$ python3 -q
>>> import numpy as np
>>> np.set_printoptions(suppress=True, linewidth=120)
>>> W0 = np.loadtxt("dump.csv", delimiter=",")
>>> W0
array([[-1.,  0.,  0., -2.,  1.,  3.,  3.,  1.,  3.,  0., -3.,  2.],
       [-3.,  2.,  1.,  0., -1.,  1., -1., -2.,  2.,  2., -2., -2.],
       [ 1.,  0., -3.,  3., -2., -1., -1., -2.,  1.,  3.,  0.,  3.],
       [-2.,  1., -2., -1.,  0.,  3., -1., -3.,  1., -2.,  1., -1.],
       [ 0., -3., -2., -3.,  0., -2.,  2.,  1., -3., -3.,  0.,  0.],
       [ 3.,  3., -1., -1., -3.,  3., -1., -2.,  0.,  2., -2.,  2.],
       [ 3.,  3., -2.,  2., -1., -2.,  0.,  3.,  0.,  3., -2., -3.],
       [-3.,  0.,  3.,  2.,  2.,  3., -3.,  0.,  1.,  0., -3.,  1.],
       [ 0., -3., -2., -3.,  1., -3.,  1., -2.,  2.,  1., -1.,  3.]])
>>> Y = W0[0, 0] * W0[1:] - np.outer(W0[1:, 0], W0[0])
>>> Y
array([[  0.,  -2.,  -1.,  -6.,   4.,   8.,  10.,   5.,   7.,  -2.,  -7.,   8.],
       [  0.,  -0.,   3.,  -1.,   1.,  -2.,  -2.,   1.,  -4.,  -3.,   3.,  -5.],
       [  0.,  -1.,   2.,  -3.,   2.,   3.,   7.,   5.,   5.,   2.,  -7.,   5.],
       [  0.,   3.,   2.,   3.,  -0.,   2.,  -2.,  -1.,   3.,   3.,   0.,  -0.],
       [  0.,  -3.,   1.,   7.,   0., -12.,  -8.,  -1.,  -9.,  -2.,  11.,  -8.],
       [  0.,  -3.,   2.,   4.,  -2.,  -7.,  -9.,  -6.,  -9.,  -3.,  11.,  -3.],
       [  0.,   0.,  -3.,  -8.,   1.,   6.,  12.,   3.,   8.,   0.,  -6.,   5.],
       [  0.,   3.,   2.,   3.,  -1.,   3.,  -1.,   2.,  -2.,  -1.,   1.,  -3.]])
>>> np.linalg.matrix_rank(Y), np.linalg.matrix_rank(W0)
(np.int64(8), np.int64(9))
>>> np.flatnonzero(~Y.round(6).any(axis=1))
array([], dtype=int64)
>>> x0 = np.array([-2, 2, -5, 0, 4, -1, 0, 0, -8, 2, -5, 5])
>>> W0 @ (2 * x0)
array([  8., -24.,  38., -18.,  48.,  28.,  18.,  16.,  34.])
>>> W0 * x0
array([[  2.,   0.,  -0.,  -0.,   4.,  -3.,   0.,   0., -24.,   0.,  15.,  10.],
       [  6.,   4.,  -5.,   0.,  -4.,  -1.,  -0.,  -0., -16.,   4.,  10., -10.],
       [ -2.,   0.,  15.,   0.,  -8.,   1.,  -0.,  -0.,  -8.,   6.,  -0.,  15.],
       [  4.,   2.,  10.,  -0.,   0.,  -3.,  -0.,  -0.,  -8.,  -4.,  -5.,  -5.],
       [ -0.,  -6.,  10.,  -0.,   0.,   2.,   0.,   0.,  24.,  -6.,  -0.,   0.],
       [ -6.,   6.,   5.,  -0., -12.,  -3.,  -0.,  -0.,  -0.,   4.,  10.,  10.],
       [ -6.,   6.,  10.,   0.,  -4.,   2.,   0.,   0.,  -0.,   6.,  10., -15.],
       [  6.,   0., -15.,   0.,   8.,  -3.,  -0.,   0.,  -8.,   0.,  15.,   5.],
       [ -0.,  -6.,  10.,  -0.,   4.,   3.,   0.,  -0., -16.,   2.,   5.,  15.]])
>>> x0 @ W0
Traceback (most recent call last):
  File "<python-input-11>", line 1, in <module>
    x0 @ W0
    ~~~^~~~
ValueError: matmul: Input operand 1 has a mismatch in its core dimension 0, with gufunc signature (n?,k),(k,m?)->(n?,m?) (size 9 is different from 12)
>>> W0 @ np.ones(12)
array([  7.,  -3.,   2.,  -6., -13.,   3.,   4.,   3.,  -6.])
>>> x0 = np.array([0, 9, -5, -5, 0, -5, -4, 0, 8, 6, -3, 5])
>>> a = np.maximum(W0 @ x0, 0)
>>> a
array([26., 36., 50.,  1.,  0., 54., 46.,  0., 49.])
>>> W0.T @ a
array([ 214.,  226., -360.,  -12., -269.,  -10.,  -14., -217.,  299.,  515., -398.,  246.])
>>> np.flatnonzero(a > 1e-9)
array([0, 1, 2, 3, 5, 6, 8])
>>> np.diff(W0, axis=0)
array([[-2.,  2.,  1.,  2., -2., -2., -4., -3., -1.,  2.,  1., -4.],
       [ 4., -2., -4.,  3., -1., -2.,  0.,  0., -1.,  1.,  2.,  5.],
       [-3.,  1.,  1., -4.,  2.,  4.,  0., -1.,  0., -5.,  1., -4.],
       [ 2., -4.,  0., -2.,  0., -5.,  3.,  4., -4., -1., -1.,  1.],
       [ 3.,  6.,  1.,  2., -3.,  5., -3., -3.,  3.,  5., -2.,  2.],
       [ 0.,  0., -1.,  3.,  2., -5.,  1.,  5.,  0.,  1.,  0., -5.],
       [-6., -3.,  5.,  0.,  3.,  5., -3., -3.,  1., -3., -1.,  4.],
       [ 3., -3., -5., -5., -1., -6.,  4., -2.,  1.,  1.,  2.,  2.]])
>>> np.count_nonzero(W0)
np.int64(90)
>>> np.zeros(9, 12)
Traceback (most recent call last):
  File "<python-input-20>", line 1, in <module>
    np.zeros(9, 12)
    ~~~~~~~~^^^^^^^
TypeError: Cannot interpret '12' as a data type
>>> W0.sum(axis=1)
array([  7.,  -3.,   2.,  -6., -13.,   3.,   4.,   3.,  -6.])
>>> W0[9]
Traceback (most recent call last):
  File "<python-input-22>", line 1, in <module>
    W0[9]
    ~~^^^
IndexError: index 9 is out of bounds for axis 0 with size 9
>>> np.unravel_index(np.abs(W0).argmax(), W0.shape)
(np.int64(0), np.int64(5))
>>> np.round(np.linalg.svd(W0, compute_uv=False), 2)
array([10.99, 10.07,  8.79,  6.75,  6.45,  5.17,  3.54,  3.22,  2.2 ])
>>> gram = W0.T @ W0
>>> np.round(np.linalg.eigvalsh(gram)[::-1], 2) + 0
array([120.79, 101.4 ,  77.28,  45.5 ,  41.57,  26.71,  12.52,  10.4 ,   4.84,   0.  ,   0.  ,   0.  ])
>>> (W0 @ W0.T).shape
(9, 9)
>>> np.allclose(gram, gram.T)
True
>>> np.trace(gram), (W0 ** 2).sum()
(np.float64(441.0), np.float64(441.0))
>>> np.diag(gram)
array([42., 41., 36., 41., 21., 55., 27., 36., 29., 40., 32., 41.])
>>> m1 = np.load("layer4.npy")
>>> m1
array([[ 1, -2, -2, -1, -1,  0, -2],
       [ 1,  0,  0, -1, -1,  1,  0],
       [ 1,  2, -1, -1,  1,  0,  1],
       [ 1,  2, -1, -1,  1,  0,  1],
       [ 0,  0,  0,  0,  0,  0,  0],
       [-1,  4,  0,  0,  3, -2,  2],
       [ 1, -2, -1, -1, -1,  0,  1],
       [-2, -1, -2,  1,  2, -1, -1],
       [ 1, -2, -1, -1, -1,  0,  1],
       [-2,  2,  1,  1,  2, -2,  1],
       [-1, -2,  1, -1,  2, -4, -2],
       [ 0,  0,  0,  0,  0,  0,  0],
       [ 2,  0, -3, -2,  0,  0, -1],
       [-4,  3,  1,  3,  4, -1,  0],
       [-2,  1,  0,  2,  2,  1, -1],
       [ 2, -4,  0, -3, -1, -1, -3],
       [ 0,  0,  3, -1,  1, -1, -2]])
>>> # rows 2 and 3 are equal
>>> lab = m1[:, 2] > np.median(m1[:, 2])
>>> r0 = m1[lab].mean(axis=0) - m1[~lab].mean(axis=0)
>>> lab.astype(int)
array([0, 0, 0, 0, 0, 0, 0, 0, 0, 1, 1, 0, 0, 1, 0, 0, 1])
>>> np.argsort(-np.abs(r0).round(6), kind="stable")
array([2, 0, 4, 5, 3, 1, 6])
>>> round((((m1 - m1.mean(axis=0)) @ r0 > 0) == lab).mean(), 2)
np.float64(0.82)
>>> W2 = m1[[1, 12]].astype(float)
>>> for _ in range(6):
...     lab = np.linalg.norm(m1[:, None] - W2, axis=-1).argmin(axis=1)
...     W2 = np.array([m1[lab == j].mean(axis=0) for j in range(2)])
... 
>>> lab
array([1, 1, 0, 0, 0, 0, 1, 0, 1, 0, 0, 0, 1, 0, 0, 1, 0])
>>> np.round(W2[1] - W2[0], 2)
array([ 2.24, -2.67, -1.35, -1.77, -2.47,  0.91, -0.58])
>>> np.bincount(lab)
array([11,  6])
>>> np.abs(W2[1] - W2[0]).argmax()
np.int64(1)
>>> M = np.load("m.npy")
>>> M
array([[ 0,  0,  0,  0,  5,  0,  0],
       [ 0,  0,  0,  0,  0, -4,  0],
       [ 0, -1,  0,  0,  0,  0,  0],
       [ 0,  0,  0,  0,  0,  0,  0],
       [ 3,  0,  0,  0,  0,  0,  0],
       [ 0,  0, -1,  0,  0,  0,  0],
       [ 0,  0,  0,  5,  0,  0,  0]])
>>> # rows and columns are dependent
>>> left, sv, vt = np.linalg.svd(M)
>>> np.argmax(sv[:-1] / (sv[1:] + 1e-6)) + 1
np.int64(6)
>>> sv
array([5., 5., 4., 3., 1., 1., 0.])
>>> Y = left[:, :6] @ np.diag(sv[:6]) @ vt[:6]
>>> round(np.linalg.norm(M - Y, 2), 2), sv[6]
(np.float64(0.0), np.float64(0.0))
>>> np.linalg.matrix_rank(M, rtol=0.05)
np.int64(6)
>>> np.round(np.linalg.norm(M - Y) / np.linalg.norm(M), 2)
np.float64(0.0)
>>> left, sv, vt = np.linalg.svd(M)
>>> vecs = vt[:(sv > 1e-8).sum()]
>>> rng = np.random.default_rng(5163)
>>> x0 = M[6] + -1 * M[1] + rng.integers(2) * np.eye(7)[6]
>>> x0
array([0., 0., 0., 5., 0., 4., 1.])
>>> vecs.T @ vecs
array([[1., 0., 0., 0., 0., 0., 0.],
       [0., 1., 0., 0., 0., 0., 0.],
       [0., 0., 1., 0., 0., 0., 0.],
       [0., 0., 0., 1., 0., 0., 0.],
       [0., 0., 0., 0., 1., 0., 0.],
       [0., 0., 0., 0., 0., 1., 0.],
       [0., 0., 0., 0., 0., 0., 0.]])
>>> round(float(np.linalg.norm(x0 - vecs.T @ vecs @ x0)), 2)
1.0
>>> np.diag(vecs.T @ vecs)
array([1., 1., 1., 1., 1., 1., 0.])
>>> M @ M.T
array([[25,  0,  0,  0,  0,  0,  0],
       [ 0, 16,  0,  0,  0,  0,  0],
       [ 0,  0,  1,  0,  0,  0,  0],
       [ 0,  0,  0,  0,  0,  0,  0],
       [ 0,  0,  0,  0,  9,  0,  0],
       [ 0,  0,  0,  0,  0,  1,  0],
       [ 0,  0,  0,  0,  0,  0, 25]])
>>> Y = np.array([[-1, 3], [3, 1]])
>>> feats = np.kron(np.eye(2, dtype=int), Y)
>>> feats
array([[-1,  3,  0,  0],
       [ 3,  1,  0,  0],
       [ 0,  0, -1,  3],
       [ 0,  0,  3,  1]])
>>> lab = rng.permutation(4)
>>> lab
array([3, 1, 0, 2])
>>> Y = feats[lab][:, lab]
>>> np.round(np.sort(np.abs(np.linalg.eigvals(Y))), 2)
array([3.16, 3.16, 3.16, 3.16])
>>> np.trace(Y)
np.int64(0)
>>> round(float(np.linalg.det(Y)), 2), round(float(np.linalg.det(feats[lab])), 2)
(100.0, 100.0)
>>> q = feats.astype(float).copy()
>>> for j in range(4):
...     q[:, j] -= q[:, :j] @ (q[:, :j].T @ q[:, j])
...     q[:, j] /= np.linalg.norm(q[:, j])
... 
>>> q.round(2)
array([[-0.32,  0.95,  0.  ,  0.  ],
       [ 0.95,  0.32,  0.  ,  0.  ],
       [ 0.  ,  0.  , -0.32,  0.95],
       [ 0.  ,  0.  ,  0.95,  0.32]])
>>> np.round(q.T @ feats, 2) + 0
array([[3.16, 0.  , 0.  , 0.  ],
       [0.  , 3.16, 0.  , 0.  ],
       [0.  , 0.  , 3.16, 0.  ],
       [0.  , 0.  , 0.  , 3.16]])
>>> th = np.radians(45)
>>> Rm = np.eye(4)
>>> Rm[1, 1] = Rm[0, 0] = np.cos(th)
>>> Rm[1, 0], Rm[0, 1] = -np.sin(th), np.sin(th)
>>> Rm.round(2)
array([[ 0.71,  0.71,  0.  ,  0.  ],
       [-0.71,  0.71,  0.  ,  0.  ],
       [ 0.  ,  0.  ,  1.  ,  0.  ],
       [ 0.  ,  0.  ,  0.  ,  1.  ]])
>>> Y = feats @ Rm.T
>>> round(float(np.linalg.det(Rm)), 2), np.round(np.trace(Rm), 2)
(1.0, np.float64(3.41))
>>> np.allclose(np.linalg.norm(feats, axis=1), np.linalg.norm(Y, axis=1))
True
>>> np.round(Rm @ Rm.T, 2) + 0
array([[1., 0., 0., 0.],
       [0., 1., 0., 0.],
       [0., 0., 1., 0.],
       [0., 0., 0., 1.]])
>>> np.round(np.linalg.svd(Rm, compute_uv=False), 2)
array([1., 1., 1., 1.])
>>> np.round(np.linalg.pinv(feats), 2)
array([[-0.1,  0.3,  0. ,  0. ],
       [ 0.3,  0.1,  0. ,  0. ],
       [ 0. ,  0. , -0.1,  0.3],
       [ 0. ,  0. ,  0.3,  0.1]])
>>> feats @ feats.T
array([[10,  0,  0,  0],
       [ 0, 10,  0,  0],
       [ 0,  0, 10,  0],
       [ 0,  0,  0, 10]])
>>> feats[:, 3] @ feats[:, 0]
np.int64(0)
>>> np.round(np.linalg.norm(feats, axis=0), 2)
array([3.16, 3.16, 3.16, 3.16])
>>> K = np.loadtxt("run9.csv", delimiter=",")
>>> K
array([[1., 0., 0., 0., 0., 0., 0., 0., 0., 0.],
       [0., 0., 0., 0., 0., 0., 0., 0., 0., 0.],
       [0., 0., 0., 0., 0., 0., 0., 0., 0., 0.],
       [0., 0., 0., 1., 0., 0., 0., 0., 0., 0.],
       [0., 0., 0., 0., 2., 0., 0., 0., 0., 0.],
       [0., 0., 0., 0., 0., 2., 0., 0., 0., 0.],
       [0., 0., 0., 0., 0., 0., 1., 0., 0., 0.],
       [0., 0., 0., 0., 0., 0., 0., 2., 0., 0.],
       [0., 0., 0., 0., 0., 0., 0., 0., 1., 0.],
       [0., 0., 0., 0., 0., 0., 0., 0., 0., 2.]])
>>> # symmetric
>>> left, sv, vt = np.linalg.svd(K)
>>> vecs = vt[:(sv > 1e-8).sum()]
>>> x0 = K[9] + 3 * K[0] + rng.integers(2) * np.eye(10)[9]
>>> x0
array([3., 0., 0., 0., 0., 0., 0., 0., 0., 2.])
>>> np.allclose(vecs.T @ vecs @ x0, x0)
True
